>>> import numpy as np
>>> import numpy.linalg as la
>>> np.set_printoptions(precision=1, suppress=True, linewidth=100, legacy="1.25")
>>> def rd(a):
...     return np.round(a, 1) + 0
... 
>>> mat = np.load("case12.npy")
>>> print(mat)
[[ 1 -1  1 -1]
 [ 1  0  0  0]
 [ 1  1  1  1]
 [ 1  2  4  8]
 [ 1  3  9 27]]
>>> out = np.c_[mat[:, :1] @ np.array([[3]]), np.array([0, 0, 0, 1, 3])]
>>> print(out)
[[3 0]
 [3 0]
 [3 0]
 [3 1]
 [3 3]]
>>> print(rd(la.lstsq(mat, out[:, 0])[0]))
[3. 0. 0. 0.]
>>> print(rd(la.norm(out - mat @ la.lstsq(mat, out)[0], axis=0)))
[0.  0.1]
>>> print(la.matrix_rank(np.c_[mat, out]))
5
>>> x0 = np.array([1, 0])
>>> y = out @ x0
>>> print(rd(la.lstsq(out, y)[0]))
[1. 0.]
>>> rng = np.random.default_rng(88527)
>>> y = y + 0.3 * rng.normal(size=5)
>>> print(rd(y))
[3.2 2.9 3.6 3.5 2.7]
>>> c, *_ = la.lstsq(out, y)
>>> print(rd(out.T @ (y - out @ c)))
[0. 0.]
>>> print(c.round())
[ 1. -0.]
>>> hat = mat @ la.solve(mat.T @ mat, mat.T)
>>> print(rd(hat))
[[ 1.   0.1 -0.1  0.1  0. ]
 [ 0.1  0.8  0.3 -0.2  0.1]
 [-0.1  0.3  0.5  0.3 -0.1]
 [ 0.1 -0.2  0.3  0.8  0.1]
 [ 0.   0.1 -0.1  0.1  1. ]]
>>> print(np.allclose(hat @ hat, hat))
True
>>> print(la.matrix_rank(np.eye(5) - hat))
1
>>> print(rd(np.diag(hat)))
[1.  0.8 0.5 0.8 1. ]
>>> print(rd(la.norm(mat, 1)), rd(la.norm(mat, np.inf)))
37.0 40.0
>>> print(rd(la.norm(mat[4] - mat[0])))
29.4
>>> print(rd(la.norm(mat[4], 1)), rd(la.norm(mat[4], np.inf)))
40.0 27.0
>>> print(rd(la.norm(mat, axis=1)))
[ 2.   1.   2.   9.2 28.6]
>>> print(la.norm(mat, axis=1).argmax())
4
>>> print(rd(la.norm(mat, "nuc")))
35.0
>>> print(la.cond(mat) > 100)
False
>>> print(la.matrix_rank(mat, rtol=0.1))
1
>>> feats = np.loadtxt("layer4.csv", delimiter=",")
>>> print(feats)
[[-10.8  -2.   -1.8   3.6  -1.3   0.7   3.8  -2.2   0.2  -9.2]
 [-10.1  -2.   -1.8   3.2   0.8   0.9   4.2   0.4   0.9  -9.8]
 [ -9.3  -0.1   0.7   3.1  -0.5   2.7   3.8  -0.1   1.1  -9. ]
 [ -9.3  -2.2  -3.    2.7  -0.5   3.4   2.6   1.    2.  -10.9]
 [ -9.9  -2.9  -1.4   2.9  -0.3   0.6   6.8  -0.2   2.6  -6.5]
 [ -0.5   1.6  -2.7  -4.9  -8.5  -8.   -1.2  -5.    1.   -2.5]
 [-10.1  -2.   -1.5   3.1   0.9   1.2   4.6   0.6   0.8  -8.5]
 [ -2.5   2.5  -3.7  -3.5  -6.4  -6.6  -1.5  -5.3  -1.2  -3.4]
 [-10.5  -2.4  -2.2   1.   -0.4   0.6   2.7  -2.9   1.4  -7.9]
 [ -9.9  -2.   -0.9   1.8   0.2   0.2   4.6  -0.7   2.8  -7.9]
 [  0.    3.2  -2.3  -4.4  -7.6 -10.7  -1.6  -7.4  -0.2  -3.4]
 [  1.    2.   -1.7  -3.1  -8.1  -8.2  -2.   -4.2   1.8  -3.7]
 [ -8.7  -1.3  -0.2   2.4   1.2   1.1   3.8  -2.2   1.9  -9.6]
 [  0.    3.6  -4.3  -1.9  -6.2 -10.1  -0.4  -6.7  -0.2  -3.8]
 [ -1.1   2.2  -2.2  -3.5  -7.   -6.3  -1.4  -5.1   0.4  -4.9]
 [  0.3   1.2  -3.7  -1.9  -5.4  -8.4  -0.2  -7.    1.6  -3.3]
 [ -7.8  -2.3   0.5   3.2  -1.3   0.4   3.5   3.1   0.7  -9.7]
 [ -9.8  -1.9  -2.4   2.5  -0.6   0.    5.4   1.1   1.1 -10.5]
 [ -9.6  -5.1  -1.2   1.8  -0.9  -0.4   4.7   1.1   2.   -9.7]
 [ -1.4   2.5  -2.2  -3.3  -8.   -8.3  -1.3  -6.1  -0.4  -2. ]
 [-10.6  -2.1   0.6   2.8   0.9   2.1   4.7   1.4   2.1 -11. ]
 [ -9.5  -4.   -0.2   4.4  -1.8   2.3   4.3   0.4   2.2 -10. ]
 [ -4.    2.3  -2.8  -3.2  -6.4  -7.9  -2.6  -5.   -2.   -2.8]
 [ -0.6   2.3  -3.   -2.8  -7.2  -8.2  -2.8  -5.5   0.7  -3.1]
 [  0.1   3.   -2.2  -3.1  -7.3 -11.5  -1.3  -6.1   1.3  -3. ]]
>>> u = np.array([-9, 5, -4])
>>> print(rd(np.polyval(u, feats[10])))
[   -4.    -80.2   -63.1  -200.2  -561.8 -1087.9   -35.   -533.8    -5.4  -125. ]
